>>> import numpy as np
>>> np.set_printoptions(precision=1, suppress=True, linewidth=200)
>>> def tidy(a):
...     return np.round(a, 1) + 0
... 
>>> E = np.loadtxt("arr.csv", delimiter=",")
>>> tidy(E)
array([[ 0.9,  0.1, -0.3],
       [ 0.1,  0. ,  0. ],
       [-0.3,  0. ,  0.1]])
>>> np.unique(E.round(6), axis=0).shape
(3, 3)
>>> np.allclose(E[:-1].T @ np.linalg.lstsq(E[:-1].T, E[-1])[0], E[-1])
True
>>> [round(float(x), 1) for x in np.linalg.svd(E, compute_uv=False)[:3]]
[1.0, 0.0, 0.0]
>>> np.argsort(-np.linalg.norm(E, axis=0).round(6), kind="stable")[:3]
array([0, 2, 1])
>>> tidy(np.linalg.norm(E, 2) / np.linalg.norm(E))
np.float64(1.0)
>>> print(np.linalg.cond(E) > 100)
True
>>> print(tidy(np.linalg.det(E[::-1])))
0.0
>>> tidy(np.poly(E))
array([ 1., -1.,  0.,  0.])
>>> tidy(np.linalg.eigvals(E).sum().real)
np.float64(1.0)
>>> tidy(np.linalg.det(E.T))
np.float64(0.0)
>>> np.einsum("ij,ji->", E, E)
np.float64(1.0)
>>> tidy(np.linalg.eigvals(E))
array([1.+0.j, 0.+0.j, 0.+0.j])
>>> X = np.loadtxt("x.csv", delimiter=",")
>>> print(X)
[[  0.1   1.2  -9.9]
 [  8.8  -4.2   2.3]
 [ -9.7  -0.7   2.4]
 [ -7.2  -5.9   3.6]
 [ -3.   -7.9  -5.4]
 [  1.6  -4.2  -8.9]
 [  0.8   6.1  -7.9]
 [ -0.9  -9.9  -1. ]
 [  8.5   0.   -5.2]
 [ -1.2   5.1  -8.5]
 [ -0.4  -8.8   4.7]
 [  8.7  -4.9   0.6]
 [  6.6  -3.6  -6.6]
 [ -8.9   4.6  -0.4]
 [ -8.    1.6  -5.8]
 [ -7.7   3.6  -5.3]
 [  0.6 -10.    0.1]
 [ -1.5   6.7   7.3]
 [  3.4  -3.9  -8.6]
 [-10.    0.6  -0.4]
 [  0.1   2.6   9.6]
 [  0.3  -8.9  -4.5]
 [ -8.2  -4.4  -3.7]
 [ -5.9   0.8   8. ]
 [ -1.2  -9.1   3.9]
 [  5.9  -4.9   6.4]
 [  7.6   2.    6.1]
 [  8.5   5.1   1.7]
 [ -8.7   3.1  -3.8]
 [  9.4  -1.2   3.3]
 [  4.3   9.    0.7]
 [  4.1  -0.9   9.1]
 [ -6.6  -2.6   7.1]]
>>> x0 = np.array([5, 2, 5])
>>> target = X @ x0
>>> tidy(np.linalg.lstsq(X, target)[0])
array([5., 2., 5.])
>>> tidy(np.linalg.pinv(X) @ X)
array([[1., 0., 0.],
       [0., 1., 0.],
       [0., 0., 1.]])
>>> tidy(np.linalg.solve(X.T @ X, X.T @ target))
array([5., 2., 5.])
>>> rng = np.random.default_rng(84)
>>> target = target + 0.1 * rng.normal(size=33)
>>> print(tidy(target))
[-46.8  47.1 -38.1 -29.7 -57.9 -44.9 -23.2 -29.3  16.4 -38.2   3.9  36.6  -7.3 -37.4 -65.7 -57.9 -16.5  42.2 -33.8 -50.6  53.6 -38.8 -68.4  12.2  -4.5  51.9  72.3  61.3 -56.5  61.   43.   64.2  -2.7]
>>> c, *_ = np.linalg.lstsq(X, target)
>>> [round(float(np.linalg.norm(np.linalg.solve(X.T @ X + lam * np.eye(3), X.T @ target))), 2) for lam in (0, 1, 10, 100)]
[7.35, 7.34, 7.29, 6.78]
>>> tidy(X.T @ (target - X @ c))
array([0., 0., 0.])
>>> tidy(np.linalg.norm(target - X @ c))
np.float64(0.6)
